In [1]: import numpy as np

In [2]: import numpy.linalg as la

In [3]: np.set_printoptions(precision=3, suppress=True, linewidth=160, legacy="1.25")

In [4]: A = np.loadtxt("arr.csv", delimiter=",")

In [5]: A
Out[5]: 
array([[ 1.405, -1.937, -6.701, -4.308],
       [-3.905,  8.129,  0.614, -3.793],
       [-6.832, -4.439,  2.471, -2.974]])

In [6]: W1 = np.array([[2, 0, 1, 2, 0], [2, 1, 1, 1, 1], [1, 2, 0, 0, 0], [2, 2, 2, 0, 1]])

In [7]: b = np.array([7, -5, -5, -2, -5])

In [8]: act = np.maximum(A @ W1 + b, 0)

In [9]: act
Out[9]: 
array([[0.   , 0.   , 0.   , 0.   , 0.   ],
       [8.477, 0.   , 0.   , 0.   , 0.   ],
       [0.   , 0.   , 0.   , 0.   , 0.   ]])

In [10]: cent = np.array([[3, 1], [0, 3], [3, 0], [1, 3], [3, 2]])

In [11]: W1 @ cent
Out[11]: 
array([[11,  8],
       [13, 10],
       [ 3,  7],
       [15, 10]])

In [12]: (act @ cent).round(6).argmax(axis=1)
Out[12]: array([0, 0, 0])

In [13]: act @ cent
Out[13]: 
array([[ 0.   ,  0.   ],
       [25.43 ,  8.477],
       [ 0.   ,  0.   ]])

In [14]: W0 = np.loadtxt("mat.csv", delimiter=",")

In [15]: W0
Out[15]: 
array([[ -3.,  -3.,  -3.,  -3.],
       [ -3.,  -6.,  -6.,  -6.],
       [ -3.,  -6.,  -9.,  -9.],
       [ -3.,  -6.,  -9., -12.]])

In [16]: Y = W0 / la.norm(W0, axis=1, keepdims=True)

In [17]: gram = Y @ Y.T

In [18]: gram[0]
Out[18]: array([1.   , 0.971, 0.938, 0.913])

In [19]: round(float(np.degrees(np.arccos(np.clip(gram[0, 1], -1, 1)))), 3)
Out[19]: 13.898

In [20]: la.norm(Y, axis=1)
Out[20]: array([1., 1., 1., 1.])

In [21]: def softmax(z):
    ...:     e = np.exp(z - z.max(axis=-1, keepdims=True))
    ...:     return e / e.sum(axis=-1, keepdims=True)
    ...: 

In [22]: np.round(softmax(10 * W0[3]), 3) + 0
Out[22]: array([1., 0., 0., 0.])

In [23]: S = W0 @ W0.T / np.sqrt(4)

In [24]: softmax(S)[3] @ W0
Out[24]: array([ -3.,  -6.,  -9., -12.])

In [25]: Y = W0 / np.sqrt((W0 ** 2).mean(axis=1, keepdims=True))

In [26]: la.matrix_rank(W0 - W0.mean(axis=1, keepdims=True))
Out[26]: 3

In [27]: Y[1]
Out[27]: array([-0.555, -1.109, -1.109, -1.109])

In [28]: x = np.array([1, 0, 2, -2])

In [29]: rhs = W0 @ x

In [30]: rhs
Out[30]: array([-3., -3., -3.,  3.])

In [31]: la.solve(W0, W0[:, 0])
Out[31]: array([ 1., -0., -0., -0.])

In [32]: la.solve(W0, rhs + W0[:, 2])
Out[32]: array([ 1., -0.,  3., -2.])

In [33]: T = np.stack([W0, -3 * W0, W0[::-1]])

In [34]: la.norm(T, axis=(1, 2))
Out[34]: array([25.1  , 75.299, 25.1  ])

In [35]: la.det(T)
Out[35]: array([  81., 6561.,   81.])

In [36]: la.matrix_rank(T.reshape(3, -1))
Out[36]: 2

In [37]: T.shape
Out[37]: (3, 4, 4)

In [38]: la.matrix_rank(T)
Out[38]: array([4, 4, 4])

In [39]: X = np.load("w.npy")

In [40]: X
Out[40]: 
array([[ 0.2,  3.5, -0.2],
       [-1.2, -0.5, -0.8],
       [-1.2,  1. ,  0.1],
       [ 0.8, 11. , -0.6]])

In [41]: # row 3 dominates

In [42]: Y = X / la.norm(X, axis=1, keepdims=True)

In [43]: gram = Y @ Y.T

In [44]: np.argwhere(np.triu(np.abs(gram) > 0.95, 1))
Out[44]: array([[0, 3]])

In [45]: (np.abs(gram) > 0.9).astype(int)
Out[45]: 
array([[1, 0, 0, 1],
       [0, 1, 0, 0],
       [0, 0, 1, 0],
       [1, 0, 0, 1]])

In [46]: rng = np.random.default_rng(54058)

In [47]: arr = rng.normal(size=(23, 3)) + 3 * np.array([1, 3, 1])

In [48]: arr
Out[48]: 
array([[ 2.71 ,  9.123,  1.816],
       [ 3.026,  8.254,  1.959],
       [ 3.489,  8.959,  3.779],
       [ 2.223,  9.321,  2.569],
       [ 2.265,  8.892,  2.606],
       [ 1.492,  8.695,  3.215],
       [ 2.374,  9.36 ,  1.142],
       [ 2.183, 10.211,  2.968],
       [ 3.615, 10.616,  2.863],
       [ 2.141,  9.001,  3.191],
       [ 3.296,  8.864,  3.722],
       [ 3.248,  9.545,  2.604],
       [ 4.503,  8.248,  2.615],
       [ 2.685, 10.348,  2.592],
       [ 2.517,  7.261,  2.056],
       [ 2.879,  9.066,  1.945],
       [ 1.923,  6.673,  2.406],
       [ 3.195, 10.22 ,  4.243],
       [ 4.683, 10.09 ,  3.167],
       [ 2.059,  9.115,  3.882],
       [ 3.213, 10.182,  4.115],
       [ 2.984,  8.42 ,  4.053],
       [ 1.855, 10.203,  3.485]])

In [49]: # column 1 dominates

In [50]: Uu, sigma, Vt = la.svd(arr)

In [51]: sigma
Out[51]: array([48.282,  3.581,  3.55 ])

In [52]: np.argmax(sigma[:-1] / (sigma[1:] + 1e-6)) + 1
Out[52]: 1

In [53]: Y = Uu[:, :1] @ np.diag(sigma[:1]) @ Vt[:1]

In [54]: la.matrix_rank(arr, rtol=0.05)
Out[54]: 3

In [55]: round(np.abs(arr - Y).max(), 3)
Out[55]: 1.818

In [56]: J = np.loadtxt("layer0.csv", delimiter=",")

In [57]: J
Out[57]: 
array([[ 2., -2.,  0.],
       [-2.,  2., -2.],
       [ 0., -2.,  2.]])

In [58]: # symmetric

In [59]: P = np.triu(np.array([[1, 1, 0], [-1, 2, -2], [3, 3, -2]]), 1) + np.eye(3)

In [60]: Y = P @ J @ la.inv(P)

In [61]: round(float(la.det(Y)), 3)
Out[61]: -8.0

In [62]: P @ J - J @ P
Out[62]: 
array([[-2.,  0., -6.],
       [ 0.,  6.,  0.],
       [ 0.,  0., -4.]])

In [63]: np.poly(Y)
Out[63]: array([ 1., -6.,  4.,  8.])

In [64]: Y = J / np.sqrt((J ** 2).mean(axis=1, keepdims=True))

In [65]: la.norm(Y, axis=1)
Out[65]: array([1.732, 1.732, 1.732])

In [66]: la.matrix_rank(Y) == la.matrix_rank(J)
Out[66]: True

In [67]: J - J.mean(axis=1, keepdims=True)
Out[67]: 
array([[ 2.   , -2.   ,  0.   ],
       [-1.333,  2.667, -1.333],
       [ 0.   , -2.   ,  2.   ]])

In [68]: f = np.array([3, -1, -1])

In [69]: np.correlate(A[0], A[1], "full")
Out[69]: array([ -5.328,   8.208,  35.643,  -9.006, -49.551,  -8.856,  16.825])

In [70]: np.polyval(f, A[0])
Out[70]: array([  3.517,  12.19 , 140.392,  58.994])

In [71]: np.cross(A[0, :3], A[1, :3])
Out[71]: array([53.279, 25.304,  3.857])

In [72]: K = 2 * np.eye(3) + np.eye(3, k=1)

In [73]: K
Out[73]: 
array([[2., 1., 0.],
       [0., 2., 1.],
       [0., 0., 2.]])

In [74]: (K - K.T) / 2
Out[74]: 
array([[ 0. ,  0.5,  0. ],
       [-0.5,  0. ,  0.5],
       [ 0. , -0.5,  0. ]])

In [75]: round(np.abs(la.eigvals(K)).max(), 3)
Out[75]: 2.0

In [76]: K @ K
Out[76]: 
array([[4., 4., 1.],
       [0., 4., 4.],
       [0., 0., 4.]])

In [77]: np.round(la.det(K), 3)
Out[77]: 8.0

In [78]: np.sort(np.abs(la.eigvals(K)))
Out[78]: array([2., 2., 2.])

In [79]: np.allclose(K, K.T)
Out[79]: False

In [80]: (K + K.T) / 2
Out[80]: 
array([[2. , 0.5, 0. ],
       [0.5, 2. , 0.5],
       [0. , 0.5, 2. ]])

In [81]: m1 = np.load("a.npy")

In [82]: m1
Out[82]: 
array([[ 0.   ,  0.571,  0.073],
       [ 0.   , -0.143, -0.972],
       [-0.857,  0.416, -0.115],
       [ 0.514,  0.693, -0.192]])

In [83]: # orthonormal columns

In [84]: x = np.array([5, 3, 2])

In [85]: rhs = K @ x

In [86]: rhs
Out[86]: array([13.,  8.,  4.])

In [87]: la.solve(K, K[:, 1])
Out[87]: array([0., 1., 0.])

In [88]: la.solve(K, rhs + K[:, 2])
Out[88]: array([5., 3., 3.])

In [89]: Y = np.c_[m1[:, :2] @ np.array([[5, 1], [4, -5]]), np.array([2, 2, 9, 1])]

In [90]: Y
Out[90]: 
array([[ 2.285, -2.856,  2.   ],
       [-0.571,  0.714,  2.   ],
       [-2.624, -2.937,  9.   ],
       [ 5.345, -2.951,  1.   ]])

In [91]: la.matrix_rank(Y)
Out[91]: 3

In [92]: F = np.loadtxt("m.csv", delimiter=",")

In [93]: F
Out[93]: 
array([[ 0.197,  0.565, -0.38 ],
       [ 0.336,  0.808, -0.604],
       [ 0.38 ,  0.856, -0.664],
       [-0.762, -0.997,  0.964],
       [-0.572, -0.969,  0.862],
       [-0.245, -0.664,  0.462],
       [ 0.572,  0.969, -0.862],
       [ 0.38 ,  0.856, -0.664],
       [-0.291, -0.744,  0.537],
       [-0.245, -0.664,  0.462],
       [-0.291, -0.744,  0.537],
       [-0.197, -0.565,  0.38 ],
       [-0.38 , -0.856,  0.664],
       [-0.245, -0.664,  0.462]])

In [94]: # row 7 repeats row 2

In [95]: f, v = F[10], F[11]

In [96]: round(f @ f, 3)
Out[96]: 0.927

In [97]: p = (f @ v) / (f @ f) * f

In [98]: round(float(la.norm(f + v) ** 2 + la.norm(f - v) ** 2), 3)
Out[98]: 2.858

In [99]: p
Out[99]: array([-0.214, -0.547,  0.395])

In [100]: v - p
Out[100]: array([ 0.017, -0.018, -0.015])

In [101]: gram = np.cov(F, rowvar=False)

In [102]: round(float(np.corrcoef(F[:, 1], F[:, 2])[0, 1]), 3)
Out[102]: -0.993

In [103]: np.corrcoef(F.T)
Out[103]: 
array([[ 1.   ,  0.965, -0.989],
       [ 0.965,  1.   , -0.993],
       [-0.989, -0.993,  1.   ]])

In [104]: np.median(F, axis=0)
Out[104]: array([-0.245, -0.664,  0.462])

In [105]: gram
Out[105]: 
array([[ 0.16 ,  0.307, -0.252],
       [ 0.307,  0.633, -0.503],
       [-0.252, -0.503,  0.406]])

In [106]: np.polyfit(F[:, 1], F[:, 2], 1)
Out[106]: array([-0.795, -0.006])

In [107]: F.std(axis=0)
Out[107]: array([0.385, 0.767, 0.614])
